In [1]: import numpy as np

In [2]: from numpy import linalg as LA

In [3]: np.set_printoptions(suppress=True, linewidth=120)

In [4]: rnd = lambda a: np.round(a, 1) + 0

In [5]: q, _ = LA.qr(np.array([[0.8, -0.6, -1.7, -0.2, -2.7],
   ...:     [-2.2, 1.0, 0.4, -0.5, -0.7],
   ...:     [0.2, 0.4, -1.6, -0.9, 0.0],
   ...:     [0.7, 2.3, 0.3, 1.8, 0.7],
   ...:     [-0.9, -0.4, -1.0, 0.9, 0.2]]))

In [6]: F = 3 * q

In [7]: rnd(F)
Out[7]: 
array([[-0.9,  0.6, -1.7, -0.1,  2.2],
       [ 2.5, -0.9, -0.3,  0.7,  1.1],
       [-0.2, -0.5, -2. ,  1.5, -1.5],
       [-0.8, -2.7, -0.2, -1. ,  0.2],
       [ 1. ,  0.6, -1.3, -2.3, -0.8]])

In [8]: rng = np.random.default_rng(383330)

In [9]: lab = rng.permutation(5)

In [10]: A2 = F[:, lab] * rng.choice([-1, 1], 5)

In [11]: rnd(A2)
Out[11]: 
array([[ 1.7, -0.6,  2.2, -0.1,  0.9],
       [ 0.3,  0.9,  1.1,  0.7, -2.5],
       [ 2. ,  0.5, -1.5,  1.5,  0.2],
       [ 0.2,  2.7,  0.2, -1. ,  0.8],
       [ 1.3, -0.6, -0.8, -2.3, -1. ]])

In [12]: U, _, Vh = LA.svd(F.T @ A2)

In [13]: lab
Out[13]: array([2, 1, 4, 3, 0])

In [14]: rnd(LA.eigvals(A2))
Out[14]: array([ 3. +0.4j,  3. -0.4j, -3. +0.j , -1.9+2.3j, -1.9-2.3j])

In [15]: rnd(np.einsum("ij,ji->", A2, A2))
Out[15]: np.float64(23.4)

In [16]: rnd(np.kron(np.eye(2, dtype=int), A2))
Out[16]: 
array([[ 1.7, -0.6,  2.2, -0.1,  0.9,  0. ,  0. ,  0. ,  0. ,  0. ],
       [ 0.3,  0.9,  1.1,  0.7, -2.5,  0. ,  0. ,  0. ,  0. ,  0. ],
       [ 2. ,  0.5, -1.5,  1.5,  0.2,  0. ,  0. ,  0. ,  0. ,  0. ],
       [ 0.2,  2.7,  0.2, -1. ,  0.8,  0. ,  0. ,  0. ,  0. ,  0. ],
       [ 1.3, -0.6, -0.8, -2.3, -1. ,  0. ,  0. ,  0. ,  0. ,  0. ],
       [ 0. ,  0. ,  0. ,  0. ,  0. ,  1.7, -0.6,  2.2, -0.1,  0.9],
       [ 0. ,  0. ,  0. ,  0. ,  0. ,  0.3,  0.9,  1.1,  0.7, -2.5],
       [ 0. ,  0. ,  0. ,  0. ,  0. ,  2. ,  0.5, -1.5,  1.5,  0.2],
       [ 0. ,  0. ,  0. ,  0. ,  0. ,  0.2,  2.7,  0.2, -1. ,  0.8],
       [ 0. ,  0. ,  0. ,  0. ,  0. ,  1.3, -0.6, -0.8, -2.3, -1. ]])

In [17]: rnd(np.poly(A2))
Out[17]: array([  1. ,   0.9, -11.3, -33.8,  24.3, 243. ])

In [18]: rnd(LA.norm(F, 1)), rnd(LA.norm(F, np.inf))
Out[18]: (np.float64(5.8), np.float64(6.0))

In [19]: print(LA.norm(F, axis=1).argmax())
0

In [20]: rnd(LA.norm(F, axis=1))
Out[20]: array([3., 3., 3., 3., 3.])

In [21]: blk = np.stack([F, -1 * F, F[::-1]])

In [22]: rnd(LA.norm(blk, axis=(1, 2)))
Out[22]: array([6.7, 6.7, 6.7])

In [23]: LA.matrix_rank(blk)
Out[23]: array([5, 5, 5])

In [24]: rnd(np.einsum("bij,cij->bc", blk, blk))
Out[24]: 
array([[ 45., -45.,   9.],
       [-45.,  45.,  -9.],
       [  9.,  -9.,  45.]])

In [25]: rnd(F @ F.T)
Out[25]: 
array([[9., 0., 0., 0., 0.],
       [0., 9., 0., 0., 0.],
       [0., 0., 9., 0., 0.],
       [0., 0., 0., 9., 0.],
       [0., 0., 0., 0., 9.]])

In [26]: M = np.array([[0.1, -0.9, -0.3, -0.3],
    ...:     [-0.9, 0.1, -0.3, -0.3],
    ...:     [-0.3, -0.3, 0.9, -0.1],
    ...:     [-0.3, -0.3, -0.1, 0.9]])

In [27]: np.einsum("ij,ji->", M, M)
Out[27]: np.float64(4.0)

In [28]: print(rnd(LA.det(2 * M)), rnd(LA.det(M)))
-16.0 -1.0

In [29]: rnd(LA.eigvals(M).sum().real)
Out[29]: np.float64(2.0)

In [30]: print(rnd(LA.det(M[::-1])))
-1.0

In [31]: X = np.array([[9, 4, 4, 0], [0, 9, 4, 4], [4, 0, 9, 4], [4, 4, 0, 9]])

In [32]: q, V = LA.qr(X[:, :1])[0], LA.qr(X[:, 1:])[0]

In [33]: sv = LA.svd(q.T @ V, compute_uv=False)

In [34]: (sv > 0.9).sum()
Out[34]: np.int64(0)

In [35]: rnd(sv)
Out[35]: array([0.7])

In [36]: rnd(LA.norm(q @ q.T - V @ V.T, 2))
Out[36]: np.float64(1.0)

In [37]: E = np.load("x.npy")

In [38]: E
Out[38]: 
array([[ 0,  0, -3, -3, -2],
       [ 0,  0,  3,  3,  2],
       [ 0,  0,  9,  9,  6],
       [ 0,  0, -6, -6, -4]])

In [39]: A2 = np.array([[-6, 9, -2], [2, 9, 2], [-5, 7, 2], [1, -6, -3], [9, 8, 4]])

In [40]: A2 @ E
---------------------------------------------------------------------------
ValueError                                Traceback (most recent call last)
Cell In[40], line 1
----> 1 A2 @ E

ValueError: matmul: Input operand 1 has a mismatch in its core dimension 0, with gufunc signature (n?,k),(k,m?)->(n?,m?) (size 4 is different from 3)

In [41]: print(np.einsum("ij,ij->i", E, E))
[ 22  22 198  88]

In [42]: LA.matrix_rank(E @ A2)
Out[42]: np.int64(1)
